% ipython --no-banner

In [1]: import numpy as np

In [2]: np.set_printoptions(precision=2, suppress=True, linewidth=140, floatmode="fixed")

In [3]: W0 = np.loadtxt("a.csv", delimiter=",")

In [4]: W0
Out[4]: 
array([[ 1.00, -2.00,  4.00],
       [ 1.00, -1.00,  1.00],
       [ 1.00,  0.00,  0.00]])

In [5]: np.linalg.eigvals(W0)
Out[5]: array([ 2.00, -1.00, -1.00])

In [6]: round(float(np.linalg.det(W0)), 2)
Out[6]: 2.0

In [7]: np.sort(np.abs(np.linalg.eigvals(W0)))
Out[7]: array([1.00, 1.00, 2.00])

In [8]: W0 @ W0
Out[8]: 
array([[ 3.00,  0.00,  2.00],
       [ 1.00, -1.00,  3.00],
       [ 1.00, -2.00,  4.00]])

In [9]: x0 = np.array([4, 1, 0])

In [10]: rhs = W0 @ x0

In [11]: rhs
Out[11]: array([2.00, 3.00, 4.00])

In [12]: np.linalg.solve(W0, rhs + W0[:, 0])
Out[12]: array([ 5.00,  1.00, -0.00])

In [13]: np.linalg.solve(W0, 3 * rhs)
Out[13]: array([12.00,  3.00, -0.00])

In [14]: np.linalg.solve(W0, rhs[:-1])
ValueError: solve1: Input operand 1 has a mismatch in its core dimension 0, with gufunc signature (m,m),(m)->(m) (size 2 is different from 3)


In [15]: np.linalg.solve(W0, W0[:, 1])
Out[15]: array([ 0.00,  1.00, -0.00])

In [16]: np.linalg.solve(W0.T, W0[2])
Out[16]: array([0.00, 0.00, 1.00])

In [17]: proj = np.triu(np.array([[0, 0, -2], [3, 2, 3], [-2, 1, 2]]), 1) + np.eye(3)

In [18]: A2 = proj @ W0 @ np.linalg.inv(proj)

In [19]: A2
Out[19]: 
array([[-1.00, -2.00,  8.00],
       [ 4.00, -1.00, 12.00],
       [ 1.00,  0.00,  2.00]])

In [20]: np.trace(A2)
Out[20]: np.float64(0.0)

In [21]: assert A2 == A2.T
ValueError: The truth value of an array with more than one element is ambiguous. Use a.any() or a.all()


In [22]: np.sort(np.abs(np.linalg.eigvals(A2)))
Out[22]: array([1.00, 1.00, 2.00])

In [23]: A2.inv()
AttributeError: 'numpy.ndarray' object has no attribute 'inv'


In [24]: (A2 + A2.T) / 2
Out[24]: 
array([[-1.00,  1.00,  4.50],
       [ 1.00, -1.00,  6.00],
       [ 4.50,  6.00,  2.00]])

In [25]: feats = np.maximum(np.array([[3, 5],
    ...:     [2, 3],
    ...:     [4, -1],
    ...:     [-6, -5],
    ...:     [8, 5],
    ...:     [-8, 7],
    ...:     [0, -6],
    ...:     [7, 6],
    ...:     [5, -6],
    ...:     [-1, -3],
    ...:     [-5, -8],
    ...:     [8, -9],
    ...:     [8, -6],
    ...:     [6, 4]]) @ np.array([[-1, 0, 0, -1], [-2, 0, -2, 0]]) + np.array([0, 5, 2, 5]), 0)

In [26]: feats
Out[26]: 
array([[ 0,  5,  0,  2],
       [ 0,  5,  0,  3],
       [ 0,  5,  4,  1],
       [16,  5, 12, 11],
       [ 0,  5,  0,  0],
       [ 0,  5,  0, 13],
       [12,  5, 14,  5],
       [ 0,  5,  0,  0],
       [ 7,  5, 14,  0],
       [ 7,  5,  8,  6],
       [21,  5, 18, 10],
       [10,  5, 20,  0],
       [ 4,  5, 14,  0],
       [ 0,  5,  0,  0]])

In [27]: x0 = np.array([0, 3, 0, 2])

In [28]: feats @ np.ones(4)
Out[28]: array([ 7.00,  8.00, 10.00, 44.00,  5.00, 18.00, 36.00,  5.00, 26.00, 26.00, 54.00, 35.00, 23.00,  5.00])

In [29]: np.linalg.norm(feats @ x0) <= np.linalg.norm(feats, 2) * np.linalg.norm(x0) + 1e-9
Out[29]: np.True_

In [30]: x0 @ feats
ValueError: matmul: Input operand 1 has a mismatch in its core dimension 0, with gufunc signature (n?,k),(k,m?)->(n?,m?) (size 14 is different from 4)
